In [1]: import numpy as np

In [2]: np.set_printoptions(precision=1, suppress=True, linewidth=100)

In [3]: rd = lambda a: np.round(a, 1) + 0

In [4]: A = np.load("run6.npy")

In [5]: A
Out[5]: 
array([[-3, -2,  0,  0],
       [ 3, -3,  0,  0],
       [ 0,  0, -3, -2],
       [ 0,  0,  3, -3]])

In [6]: A.inv()
AttributeError: 'numpy.ndarray' object has no attribute 'inv'


In [7]: np.linalg.matrix_power(A, 4)
Out[7]: 
array([[-207,   72,    0,    0],
       [-108, -207,    0,    0],
       [   0,    0, -207,   72],
       [   0,    0, -108, -207]])

In [8]: rd(np.sort(np.abs(np.linalg.eigvals(A))))
Out[8]: array([3.9, 3.9, 3.9, 3.9])

In [9]: rd(np.linalg.det(A))
Out[9]: np.float64(225.0)

In [10]: A @ A
Out[10]: 
array([[  3,  12,   0,   0],
       [-18,   3,   0,   0],
       [  0,   0,   3,  12],
       [  0,   0, -18,   3]])

In [11]: np.flatnonzero(np.linalg.matrix_power((A != 0) + (A.T != 0) + np.eye(4), 4)[1])
Out[11]: array([0, 1])

In [12]: rd(np.poly(A))
Out[12]: array([  1.,  12.,  66., 180., 225.])

In [13]: np.einsum("ii->", A)
Out[13]: np.int64(-12)

In [14]: rd(np.linalg.eigvals(A))
Out[14]: array([-3.+2.4j, -3.-2.4j, -3.+2.4j, -3.-2.4j])

In [15]: np.kron(np.eye(2, dtype=int), A)
Out[15]: 
array([[-3, -2,  0,  0,  0,  0,  0,  0],
       [ 3, -3,  0,  0,  0,  0,  0,  0],
       [ 0,  0, -3, -2,  0,  0,  0,  0],
       [ 0,  0,  3, -3,  0,  0,  0,  0],
       [ 0,  0,  0,  0, -3, -2,  0,  0],
       [ 0,  0,  0,  0,  3, -3,  0,  0],
       [ 0,  0,  0,  0,  0,  0, -3, -2],
       [ 0,  0,  0,  0,  0,  0,  3, -3]])

In [16]: rng = np.random.default_rng(219)

In [17]: idx = rng.permutation(4)

In [18]: idx
Out[18]: array([3, 1, 2, 0])

In [19]: other = A[idx][:, idx]

In [20]: np.allclose(other, A)
Out[20]: False

In [21]: np.trace(other)
Out[21]: np.int64(-12)

In [22]: q = A.astype(float).copy()

In [23]: for j in range(4):
    ...:     q[:, j] -= q[:, :j] @ (q[:, :j].T @ q[:, j])
    ...:     q[:, j] /= np.linalg.norm(q[:, j])
    ...: 

In [24]: rd(q.T @ q)
Out[24]: 
array([[1., 0., 0., 0.],
       [0., 1., 0., 0.],
       [0., 0., 1., 0.],
       [0., 0., 0., 1.]])

In [25]: X = np.loadtxt("test13.csv", delimiter=",")

In [26]: X
Out[26]: 
array([[6., 1., 1., 1., 1., 1., 1.],
       [1., 6., 1., 1., 1., 1., 1.],
       [1., 1., 6., 1., 1., 1., 1.],
       [1., 1., 1., 6., 1., 1., 1.],
       [1., 1., 1., 1., 6., 1., 1.],
       [1., 1., 1., 1., 1., 6., 1.],
       [1., 1., 1., 1., 1., 1., 6.]])

In [27]: # symmetric, so the eigenvalues are real

In [28]: W1 = np.array([[3, 8, 9, -6, -8, -8],
    ...:     [0, 5, 6, 7, 8, -5],
    ...:     [-4, 3, 6, -2, -3, 7],
    ...:     [-3, -2, 8, 6, 5, 9]])

In [29]: b = np.array([1, 5, -4, -3, 2, -8])

In [30]: hid = np.maximum(A @ W1 + b, 0)

In [31]: (hid > 0).astype(int)
Out[31]: 
array([[0, 0, 0, 1, 1, 1],
       [1, 1, 1, 0, 0, 0],
       [1, 0, 0, 0, 1, 0],
       [0, 1, 0, 0, 0, 0]])

In [32]: hid
Out[32]: 
array([[ 0,  0,  0,  1, 10, 26],
       [10, 14,  5,  0,  0,  0],
       [19,  0,  0,  0,  1,  0],
       [ 0, 20,  0,  0,  0,  0]])

In [33]: W2 = np.array([[2, 3], [0, 0], [0, -2], [0, 3], [0, 0], [3, -1]])

In [34]: (hid @ W2).round(6).argmax(axis=1)
Out[34]: array([0, 0, 1, 0])

In [35]: W1 @ W2
Out[35]: 
array([[-18, -19],
       [-15,  14],
       [ 13, -37],
       [ 21, -16]])

In [36]: x0 = np.array([2, 3, 0, 1, -2, 0, 1])

In [37]: y = X @ x0

In [38]: y
Out[38]: array([15., 20.,  5., 10., -5.,  5., 10.])

In [39]: rd(np.linalg.solve(X, 3 * y))
Out[39]: array([ 6.,  9.,  0.,  3., -6.,  0.,  3.])

In [40]: rd(np.linalg.solve(X, y + X[:, 1]))
Out[40]: array([ 2.,  4.,  0.,  1., -2.,  0.,  1.])

In [41]: np.linalg.solve(X, y[:-1])
ValueError: solve1: Input operand 1 has a mismatch in its core dimension 0, with gufunc signature (m,m),(m)->(m) (size 6 is different from 7)


In [42]: other = X + rng.integers(-2, 3, (7, 1)) @ rng.integers(-2, 3, (1, 7))

In [43]: other
Out[43]: 
array([[ 4., -3.,  3., -3.,  3.,  3., -3.],
       [ 1.,  6.,  1.,  1.,  1.,  1.,  1.],
       [-1., -3.,  8., -3.,  3.,  3., -3.],
       [-1., -3.,  3.,  2.,  3.,  3., -3.],
       [ 2.,  3.,  0.,  3.,  5.,  0.,  3.],
       [ 3.,  5., -1.,  5., -1.,  4.,  5.],
       [-1., -3.,  3., -3.,  3.,  3.,  2.]])

In [44]: other - X
Out[44]: 
array([[-2., -4.,  2., -4.,  2.,  2., -4.],
       [ 0.,  0.,  0.,  0.,  0.,  0.,  0.],
       [-2., -4.,  2., -4.,  2.,  2., -4.],
       [-2., -4.,  2., -4.,  2.,  2., -4.],
       [ 1.,  2., -1.,  2., -1., -1.,  2.],
       [ 2.,  4., -2.,  4., -2., -2.,  4.],
       [-2., -4.,  2., -4.,  2.,  2., -4.]])

In [45]: rd(np.linalg.svd(other - X, compute_uv=False))
Out[45]: array([18.3,  0. ,  0. ,  0. ,  0. ,  0. ,  0. ])

In [46]: F = np.array([[6, -4, -1, 3], [8, 8, -4, -2], [8, -7, -8, 3], [-10, -20, 7, 7]])

In [47]: # looks like rank 3

In [48]: Uu, s, Vt = np.linalg.svd(F)

In [49]: rd(s)
Out[49]: array([27.1, 15.7,  3.7,  0. ])

In [50]: other = Uu[:, :3] @ np.diag(s[:3]) @ Vt[:3]

In [51]: rd(np.linalg.norm(F - other) / np.linalg.norm(F))
Out[51]: np.float64(0.0)

In [52]: rd(other)
Out[52]: 
array([[  6.,  -4.,  -1.,   3.],
       [  8.,   8.,  -4.,  -2.],
       [  8.,  -7.,  -8.,   3.],
       [-10., -20.,   7.,   7.]])

In [53]: rd(np.abs(F - other).max())
Out[53]: np.float64(0.0)

In [54]: rd(np.linalg.norm(F - other, 2)), rd(s[3])
Out[54]: (np.float64(0.0), np.float64(0.0))
